% python3 -q
>>> import numpy as np
>>> from numpy import linalg as LA
>>> np.set_printoptions(suppress=True, linewidth=200)
>>> tidy = lambda a: np.round(a, 1) + 0
>>> J = np.loadtxt("run18.csv", delimiter=",")
>>> print(J)
[[ -0.4   4.5   1. ]
 [ -1.1   3.6  -0.8]
 [  1.4  -4.2   0. ]
 [ -3.   -1.3  -0.4]
 [ -4.2  -1.3   0.3]
 [ -3.4  -1.1  -0.3]
 [  2.1   5.6  -0.6]
 [ -8.9  -4.7   0.4]
 [  6.4  -9.7  -0.1]
 [  0.5  -3.5  -0.9]
 [  0.   -1.6   2. ]
 [ -1.9  -4.5   0.4]
 [  4.8   2.4   0.2]
 [ -1.8  -4.2   1.4]
 [ -1.3  -5.7  -0.9]
 [ -0.6   9.3   0.6]
 [  2.7   1.2  -0.3]
 [  0.8  -4.   -1.3]
 [  0.1   5.1   0. ]
 [ -0.8  -1.6  -0.5]
 [ -2.2   0.8   2.9]
 [ -4.3 -16.1   1.9]
 [ -3.2   1.7  -0.8]
 [  3.2   5.9  -1. ]
 [ -0.1   7.1   0.1]
 [ -4.2   9.1  -1. ]
 [  0.    0.5  -0.7]]
>>> proj = J @ LA.solve(J.T @ J, J.T)
>>> LA.matrix_rank(np.eye(27) - proj)
np.int64(24)
>>> np.trace(proj)
np.float64(3.0)
>>> print(tidy(LA.eigvalsh(proj)))
[0. 0. 0. 0. 0. 0. 0. 0. 0. 0. 0. 0. 0. 0. 0. 0. 0. 0. 0. 0. 0. 0. 0. 0. 1. 1. 1.]
>>> tidy(np.diag(proj))
array([0.1, 0. , 0. , 0. , 0.1, 0.1, 0. , 0.3, 0.3, 0.1, 0.2, 0. , 0.1, 0.1, 0.1, 0.1, 0. , 0.1, 0. , 0. , 0.3, 0.4, 0.1, 0.1, 0.1, 0.2, 0. ])
>>> np.allclose(proj @ proj, proj)
True
>>> C2 = np.cov(J, rowvar=False)
>>> tidy(np.corrcoef(J[:, 1], J[:, 2])[0, 1])
np.float64(-0.2)
>>> np.argwhere(np.triu(np.abs(np.corrcoef(J.T)) > 0.8, 1))
array([], shape=(0, 2), dtype=int64)
>>> tidy(np.corrcoef(J.T))
array([[ 1. ,  0.1, -0.2],
       [ 0.1,  1. , -0.2],
       [-0.2, -0.2,  1. ]])
>>> C2.shape
(3, 3)
>>> np.argsort(-J.std(axis=0).round(6), kind="stable")
array([1, 0, 2])
>>> A2 = J / np.sqrt((J ** 2).mean(axis=1, keepdims=True))
>>> LA.matrix_rank(J - J.mean(axis=1, keepdims=True))
np.int64(2)
>>> LA.matrix_rank(A2) == LA.matrix_rank(J)
np.True_
>>> print(tidy(LA.norm(A2, axis=1)))
[1.7 1.7 1.7 1.7 1.7 1.7 1.7 1.7 1.7 1.7 1.7 1.7 1.7 1.7 1.7 1.7 1.7 1.7 1.7 1.7 1.7 1.7 1.7 1.7 1.7 1.7 1.7]
>>> rng = np.random.default_rng(824)
>>> idx = rng.permutation(3)
>>> A2 = J[:, idx] * rng.choice([-1, 1], 3)
>>> A2
array([[-1. , -4.5, -0.4],
       [ 0.8, -3.6, -1.1],
       [-0. ,  4.2,  1.4],
       [ 0.4,  1.3, -3. ],
       [-0.3,  1.3, -4.2],
       [ 0.3,  1.1, -3.4],
       [ 0.6, -5.6,  2.1],
       [-0.4,  4.7, -8.9],
       [ 0.1,  9.7,  6.4],
       [ 0.9,  3.5,  0.5],
       [-2. ,  1.6,  0. ],
       [-0.4,  4.5, -1.9],
       [-0.2, -2.4,  4.8],
       [-1.4,  4.2, -1.8],
       [ 0.9,  5.7, -1.3],
       [-0.6, -9.3, -0.6],
       [ 0.3, -1.2,  2.7],
       [ 1.3,  4. ,  0.8],
       [-0. , -5.1,  0.1],
       [ 0.5,  1.6, -0.8],
       [-2.9, -0.8, -2.2],
       [-1.9, 16.1, -4.3],
       [ 0.8, -1.7, -3.2],
       [ 1. , -5.9,  3.2],
       [-0.1, -7.1, -0.1],
       [ 1. , -9.1, -4.2],
       [ 0.7, -0.5,  0. ]])
>>> Uu, _, VT = LA.svd(J.T @ A2)
>>> tidy(Uu @ VT)
array([[ 0.,  0.,  1.],
       [ 0., -1.,  0.],
       [-1.,  0.,  0.]])
>>> idx
array([2, 1, 0])
>>> A = np.load("test18.npy")
>>> print(A)
[[ 0  0  0]
 [ 0 -2  0]
 [ 4  0  5]
 [ 0  0  0]]
>>> Uu, sigma, VT = LA.svd(A)
>>> evecs = VT[:(sigma > 1e-8).sum()]
>>> vec = A[2] + -3 * A[1] + rng.integers(2) * np.eye(3)[2]
>>> vec
array([4., 6., 5.])
>>> LA.matrix_rank(np.vstack([A, vec]))
np.int64(2)
>>> print(tidy(LA.norm(vec - evecs.T @ evecs @ vec)))
0.0
>>> LA.matrix_rank(A, rtol=0.1)
np.int64(2)
>>> tidy(LA.norm(A, 2) / LA.norm(A))
np.float64(1.0)
>>> LA.cond(A) > 100
np.True_
>>> F = np.loadtxt("sample18.csv", delimiter=",")
>>> tidy(F)
array([[-0.9,  0.5, -0.1,  0. ],
       [-0.5, -0.8,  0.4, -0.2],
       [-0.2, -0.3, -0.1,  0.9],
       [ 0.1,  0.4,  0.9,  0.2]])
>>> t = np.radians(15)
>>> r_ = np.eye(4)
>>> r_[3, 3] = r_[0, 0] = np.cos(t)
>>> r_[3, 0], r_[0, 3] = -np.sin(t), np.sin(t)
>>> tidy(r_)
array([[ 1. ,  0. ,  0. ,  0.3],
       [ 0. ,  1. ,  0. ,  0. ],
       [ 0. ,  0. ,  1. ,  0. ],
       [-0.3,  0. ,  0. ,  1. ]])
>>> A2 = F @ r_.T
>>> np.allclose(LA.norm(F, axis=1), LA.norm(A2, axis=1))
True
>>> print(tidy(A2))
[[-0.8  0.5 -0.1  0.2]
 [-0.5 -0.8  0.4 -0.1]
 [ 0.1 -0.3 -0.1  1. ]
 [ 0.1  0.4  0.9  0.2]]
>>> vec = np.array([3, -1, -3, 2])
>>> tidy(np.einsum("ij,j->i", A2, vec))
array([-2.3, -2.2,  2.9, -2.2])
>>> print(LA.norm(A2 @ vec) <= LA.norm(A2, 2) * LA.norm(vec) + 1e-9)
True
>>> tidy(A2 * vec)
array([[-2.5, -0.5,  0.3,  0.4],
       [-1.5,  0.8, -1.2, -0.2],
       [ 0.3,  0.3,  0.4,  1.9],
       [ 0.4, -0.4, -2.7,  0.4]])
>>> print(tidy(A2 @ (2 * vec)))
[-4.6 -4.4  5.7 -4.4]
>>> tidy(A2 @ vec)
array([-2.3, -2.2,  2.9, -2.2])
>>> vec = np.array([3, 1, 2, 0])
>>> print(tidy(F @ vec))
[-2.3 -1.3 -1.   2.4]
>>> (F @ vec).argmax()
np.int64(3)
>>> tidy(F @ np.ones(4))
array([-0.5, -1. ,  0.4,  1.6])
>>> LA.norm(F @ vec) <= LA.norm(F, 2) * LA.norm(vec) + 1e-9
np.True_
>>> tidy(np.einsum("ij,j->i", F, vec))
array([-2.3, -1.3, -1. ,  2.4])
>>> tidy(F @ (2 * vec))
array([-4.7, -2.7, -2. ,  4.8])
>>> tidy(F @ np.eye(4)[0])
array([-0.9, -0.5, -0.2,  0.1])
>>> idx = rng.permutation(4)
>>> A2 = F[:, idx] * rng.choice([-1, 1], 4)
>>> print(tidy(A2))
[[-0.9 -0.5  0.1  0. ]
 [-0.5  0.8 -0.4  0.2]
 [-0.2  0.3  0.1 -0.9]
 [ 0.1 -0.4 -0.9 -0.2]]
>>> Uu, _, VT = LA.svd(F.T @ A2)
>>> tidy(LA.lstsq(F, A2)[0])
array([[ 1.,  0.,  0.,  0.],
       [ 0., -1.,  0.,  0.],
       [ 0.,  0., -1.,  0.],
       [ 0.,  0.,  0., -1.]])
>>> tidy(A2.T @ A2)
array([[1., 0., 0., 0.],
       [0., 1., 0., 0.],
       [0., 0., 1., 0.],
       [0., 0., 0., 1.]])
>>> print(tidy(A2[:, 2] @ A2[:, 3]))
0.0
>>> tidy(LA.norm(A2, axis=0))
array([1., 1., 1., 1.])
>>> tidy(LA.svd(A2, compute_uv=False))
array([1., 1., 1., 1.])
>>> M = np.loadtxt("arr.csv", delimiter=",")
>>> print(M)
[[ 0.  0.]
 [ 0. -1.]]
>>> tidy(LA.svd(M, compute_uv=False))
array([1., 0.])
>>> print(M[:, 0] @ M[:, 1])
0.0
>>> M.T @ M
array([[0., 0.],
       [0., 1.]])
>>> r = LA.matrix_rank(M)
>>> print(r)
1
>>> N = LA.svd(M)[2][r:].T
>>> [int(LA.matrix_rank(M[:i])) for i in range(1, len(M) + 1)]
[0, 1]
>>> [int(LA.matrix_rank(M[:, :j + 1])) for j in range(2)]
[0, 1]
>>> np.allclose(M @ N, 0)
True
>>> print([int(LA.matrix_rank(np.delete(M, i, axis=0))) for i in range(2)])
[1, 0]
>>> print(N.shape)
(2, 1)
>>> W1 = np.array([[-1, -1, 1], [-1, -1, 0]])
>>> beta = np.array([-2, 2, 1])
>>> H = np.maximum(M @ W1 + beta, 0)
>>> (H > 0).mean(axis=0)
array([0., 1., 1.])
>>> Z = np.array([[-3, 3], [-1, 3], [0, 2]])
>>> (H @ Z).round(6).argmax(axis=1)
array([1, 1])
>>> H @ Z
array([[-2.,  8.],
       [-3., 11.]])
>>> np.argsort(-LA.norm(M, axis=0).round(6), kind="stable")[:3]
array([1, 0])
>>> LA.cond(M) > 100
np.True_
